% ipython --no-banner

In [1]: import numpy as np

In [2]: np.set_printoptions(precision=2, suppress=True, linewidth=140, floatmode="fixed")

In [3]: rd = lambda a: np.round(a, 2) + 0

In [4]: E = np.load("sample7.npy")

In [5]: E
Out[5]: 
array([[-2,  0,  0,  0,  0,  0,  0],
       [ 0,  2,  0,  0,  0,  0,  0],
       [ 0,  0,  0,  0,  0,  0,  0],
       [ 0,  0,  0, -2,  0,  0,  0],
       [ 0,  0,  0,  0,  0,  0,  0],
       [ 0,  0,  0,  0,  0,  1,  0],
       [ 0,  0,  0,  0,  0,  0, -1]])

In [6]: np.linalg.cond(E) > 100
Out[6]: np.True_

In [7]: np.argsort(-np.linalg.norm(E, axis=0).round(6), kind="stable")[:3]
Out[7]: array([0, 1, 3])

In [8]: rd(np.linalg.norm(E, 2) / np.linalg.norm(E))
Out[8]: np.float64(0.53)

In [9]: rd(np.trace(np.linalg.pinv(E) @ E))
Out[9]: np.float64(5.0)

In [10]: np.unique(E.round(6), axis=0).shape
Out[10]: (6, 7)

In [11]: rd(E @ np.linalg.pinv(E) @ E)
Out[11]: 
array([[-2.00,  0.00,  0.00,  0.00,  0.00,  0.00,  0.00],
       [ 0.00,  2.00,  0.00,  0.00,  0.00,  0.00,  0.00],
       [ 0.00,  0.00,  0.00,  0.00,  0.00,  0.00,  0.00],
       [ 0.00,  0.00,  0.00, -2.00,  0.00,  0.00,  0.00],
       [ 0.00,  0.00,  0.00,  0.00,  0.00,  0.00,  0.00],
       [ 0.00,  0.00,  0.00,  0.00,  0.00,  1.00,  0.00],
       [ 0.00,  0.00,  0.00,  0.00,  0.00,  0.00, -1.00]])

In [12]: U, sv, VT = np.linalg.svd(E)

In [13]: vecs = VT[:(sv > 1e-8).sum()]

In [14]: rng = np.random.default_rng(7349)

In [15]: x0 = E[4] + 5 * E[1] + rng.integers(2) * np.eye(7)[6]

In [16]: x0
Out[16]: array([ 0.00, 10.00,  0.00,  0.00,  0.00,  0.00,  0.00])

In [17]: np.allclose(vecs.T @ vecs @ x0, x0)
Out[17]: True

In [18]: np.linalg.matrix_rank(np.vstack([E, x0]))
Out[18]: np.int64(5)

In [19]: vecs.T @ vecs
Out[19]: 
array([[1.00, 0.00, 0.00, 0.00, 0.00, 0.00, 0.00],
       [0.00, 1.00, 0.00, 0.00, 0.00, 0.00, 0.00],
       [0.00, 0.00, 0.00, 0.00, 0.00, 0.00, 0.00],
       [0.00, 0.00, 0.00, 1.00, 0.00, 0.00, 0.00],
       [0.00, 0.00, 0.00, 0.00, 0.00, 0.00, 0.00],
       [0.00, 0.00, 0.00, 0.00, 0.00, 1.00, 0.00],
       [0.00, 0.00, 0.00, 0.00, 0.00, 0.00, 1.00]])

In [20]: labels = rng.permutation(7)

In [21]: labels
Out[21]: array([1, 6, 5, 4, 0, 2, 3])

In [22]: out = E[labels][:, labels]

In [23]: out
Out[23]: 
array([[ 2,  0,  0,  0,  0,  0,  0],
       [ 0, -1,  0,  0,  0,  0,  0],
       [ 0,  0,  1,  0,  0,  0,  0],
       [ 0,  0,  0,  0,  0,  0,  0],
       [ 0,  0,  0,  0, -2,  0,  0],
       [ 0,  0,  0,  0,  0,  0,  0],
       [ 0,  0,  0,  0,  0,  0, -2]])

In [24]: rd(np.sort(np.abs(np.linalg.eigvals(out))))
Out[24]: array([0.00, 0.00, 1.00, 1.00, 2.00, 2.00, 2.00])

In [25]: rd(np.linalg.det(out)), rd(np.linalg.det(E[labels]))
Out[25]: (np.float64(0.0), np.float64(0.0))
